$ python -q
>>> import numpy as np
>>> import numpy.linalg as la
>>> np.set_printoptions(precision=2, suppress=True, linewidth=160)
>>> W0 = np.load("sample11.npy")
>>> W0
array([[ 0,  0,  0,  0,  0,  0,  0,  0,  0,  0,  0,  0,  0,  0,  0],
       [ 0,  0,  0,  3,  0, -3, -3,  3, -1, -1,  3, -2,  1, -3, -1],
       [ 0,  0,  0,  6,  0, -6, -6,  6, -2, -2,  6, -4,  2, -6, -2],
       [ 0,  0,  0, -3,  0,  3,  3, -3,  1,  1, -3,  2, -1,  3,  1],
       [ 0,  0,  0, -6,  0,  6,  6, -6,  2,  2, -6,  4, -2,  6,  2],
       [ 0,  0,  0,  6,  0, -6, -6,  6, -2, -2,  6, -4,  2, -6, -2],
       [ 0,  0,  0, -6,  0,  6,  6, -6,  2,  2, -6,  4, -2,  6,  2],
       [ 0,  0,  0, -6,  0,  6,  6, -6,  2,  2, -6,  4, -2,  6,  2],
       [ 0,  0,  0,  6,  0, -6, -6,  6, -2, -2,  6, -4,  2, -6, -2],
       [ 0,  0,  0, -6,  0,  6,  6, -6,  2,  2, -6,  4, -2,  6,  2]])
>>> la.cond(W0) > 100
np.True_
>>> round(float(la.norm(W0, 2) / la.norm(W0)), 2)
1.0
>>> la.norm(W0, axis=1).argmax()
np.int64(2)
>>> la.norm(W0, axis=0)
array([ 0.  ,  0.  ,  0.  , 16.43,  0.  , 16.43, 16.43, 16.43,  5.48,  5.48, 16.43, 10.95,  5.48, 16.43,  5.48])
>>> round(la.norm(W0, 2), 2)
np.float64(43.13)
>>> t3 = np.stack([W0, 5 * W0, W0[::-1]])
>>> np.einsum("bij,cij->bc", t3, t3)
array([[ 1860,  9300,  -496],
       [ 9300, 46500, -2480],
       [ -496, -2480,  1860]])
>>> t3.sum(axis=0)
array([[  0,   0,   0,  -6,   0,   6,   6,  -6,   2,   2,  -6,   4,  -2,   6,   2],
       [  0,   0,   0,  24,   0, -24, -24,  24,  -8,  -8,  24, -16,   8, -24,  -8],
       [  0,   0,   0,  30,   0, -30, -30,  30, -10, -10,  30, -20,  10, -30, -10],
       [  0,   0,   0, -24,   0,  24,  24, -24,   8,   8, -24,  16,  -8,  24,   8],
       [  0,   0,   0, -30,   0,  30,  30, -30,  10,  10, -30,  20, -10,  30,  10],
       [  0,   0,   0,  30,   0, -30, -30,  30, -10, -10,  30, -20,  10, -30, -10],
       [  0,   0,   0, -39,   0,  39,  39, -39,  13,  13, -39,  26, -13,  39,  13],
       [  0,   0,   0, -30,   0,  30,  30, -30,  10,  10, -30,  20, -10,  30,  10],
       [  0,   0,   0,  39,   0, -39, -39,  39, -13, -13,  39, -26,  13, -39, -13],
       [  0,   0,   0, -36,   0,  36,  36, -36,  12,  12, -36,  24, -12,  36,  12]])
>>> (t3 @ W0.T).shape
(3, 10, 10)
>>> la.matrix_rank(t3)
array([1, 1, 1])
>>> t3.shape
(3, 10, 15)
>>> la.matrix_rank(t3.reshape(3, -1))
np.int64(2)
